$ python3 -q
>>> import numpy as np
>>> from numpy import linalg as LA
>>> np.set_printoptions(suppress=True, linewidth=200)
>>> def rd(a):
...     return np.round(a, 2) + 0
... 
>>> m1 = np.array([[0, 1, 1, 1], [1, 0, 1, 1], [1, 1, 0, 0], [1, 1, 0, 0]])
>>> m1
array([[0, 1, 1, 1],
       [1, 0, 1, 1],
       [1, 1, 0, 0],
       [1, 1, 0, 0]])
>>> # rows 2 and 3 are equal
>>> np.einsum("ij,ji->", m1, m1)
np.int64(10)
>>> rd(LA.det(2 * m1)), rd(LA.det(m1))
(np.float64(0.0), np.float64(0.0))
>>> np.kron(np.eye(2, dtype=int), m1)
array([[0, 1, 1, 1, 0, 0, 0, 0],
       [1, 0, 1, 1, 0, 0, 0, 0],
       [1, 1, 0, 0, 0, 0, 0, 0],
       [1, 1, 0, 0, 0, 0, 0, 0],
       [0, 0, 0, 0, 0, 1, 1, 1],
       [0, 0, 0, 0, 1, 0, 1, 1],
       [0, 0, 0, 0, 1, 1, 0, 0],
       [0, 0, 0, 0, 1, 1, 0, 0]])
>>> rd(LA.det(m1.T))
np.float64(0.0)
>>> rd(np.poly(m1))
array([ 1.,  0., -5., -4.,  0.])
>>> rd(LA.eigvals(m1))
array([ 2.56, -1.  , -1.56,  0.  ])
>>> f = np.array([-1, -1, 0])
>>> np.polyval(f, m1[0])
array([ 0, -2, -2, -2])
>>> np.cross(m1[0, :3], m1[2, :3])
array([-1,  1, -1])
>>> rd(m1 @ LA.pinv(m1) @ m1)
array([[0., 1., 1., 1.],
       [1., 0., 1., 1.],
       [1., 1., 0., 0.],
       [1., 1., 0., 0.]])
>>> LA.lstsq(m1[:-1].T, m1[-1])[2]
np.int32(3)
>>> data = np.maximum(np.array([[2, -4, -3],
...     [-3, 2, 1],
...     [0, -2, 0],
...     [-2, 2, 1],
...     [2, 3, -1],
...     [2, 0, -5],
...     [1, 3, 2],
...     [-1, -5, -2],
...     [5, 2, 5],
...     [0, 4, -3],
...     [-5, 4, 1],
...     [-1, 3, 2],
...     [5, 1, 3],
...     [4, 5, 4],
...     [2, -3, -2],
...     [0, 3, 2],
...     [-4, 3, -5],
...     [4, 3, 0],
...     [1, 5, 2],
...     [-3, 5, 3],
...     [-1, 3, -4],
...     [-5, 3, -3],
...     [1, -5, -3],
...     [2, 3, 5],
...     [0, 0, 0],
...     [5, 4, 0],
...     [-5, -2, -5],
...     [0, -5, -3],
...     [1, -1, -5],
...     [-4, 4, 4]]) @ np.array([[1, -3, 1, 1], [-3, -2, 1, 0], [0, 2, -1, 3]]) + np.array([2, 0, -2, 2]), 0)
>>> data
array([[16,  0,  0,  0],
       [ 0,  7,  0,  2],
       [ 8,  4,  0,  2],
       [ 0,  4,  0,  3],
       [ 0,  0,  4,  1],
       [ 4,  0,  5,  0],
       [ 0,  0,  0,  9],
       [16,  9,  0,  0],
       [ 1,  0,  0, 22],
       [ 0,  0,  5,  0],
       [ 0,  9,  0,  0],
       [ 0,  1,  0,  7],
       [ 4,  0,  1, 16],
       [ 0,  0,  3, 18],
       [13,  0,  0,  0],
       [ 0,  0,  0,  8],
       [ 0,  0,  2,  0],
       [ 0,  0,  5,  6],
       [ 0,  0,  2,  9],
       [ 0,  5,  0,  8],
       [ 0,  0,  4,  0],
       [ 0,  3,  0,  0],
       [18,  1,  0,  0],
       [ 0,  0,  0, 19],
       [ 2,  0,  0,  2],
       [ 0,  0,  7,  7],
       [ 3,  9,  0,  0],
       [17,  4,  0,  0],
       [ 6,  0,  3,  0],
       [ 0, 12,  0, 10]])
>>> dist = LA.norm(data[:, None] - data[None], axis=-1)
>>> dist.shape
(30, 30)
>>> dist[3].round(6).argsort(kind="stable")[:4]
array([ 3,  1, 21, 24])
>>> rd(dist[:5, :5])
array([[ 0.  , 17.58,  9.17, 16.76, 16.52],
       [17.58,  0.  ,  8.54,  3.16,  8.12],
       [ 9.17,  8.54,  0.  ,  8.06,  9.85],
       [16.76,  3.16,  8.06,  0.  ,  6.  ],
       [16.52,  8.12,  9.85,  6.  ,  0.  ]])
>>> LA.matrix_rank(dist ** 2)
np.int64(6)
>>> (dist + 1e9 * np.eye(30)).round(6).argmin(axis=1)
array([22, 10, 28,  1, 20, 28, 15, 27, 23, 20,  1, 15, 13, 23,  0,  6, 20, 25,  6, 11,  4,  3,  0,  8, 16, 17, 10, 22,  5, 19])
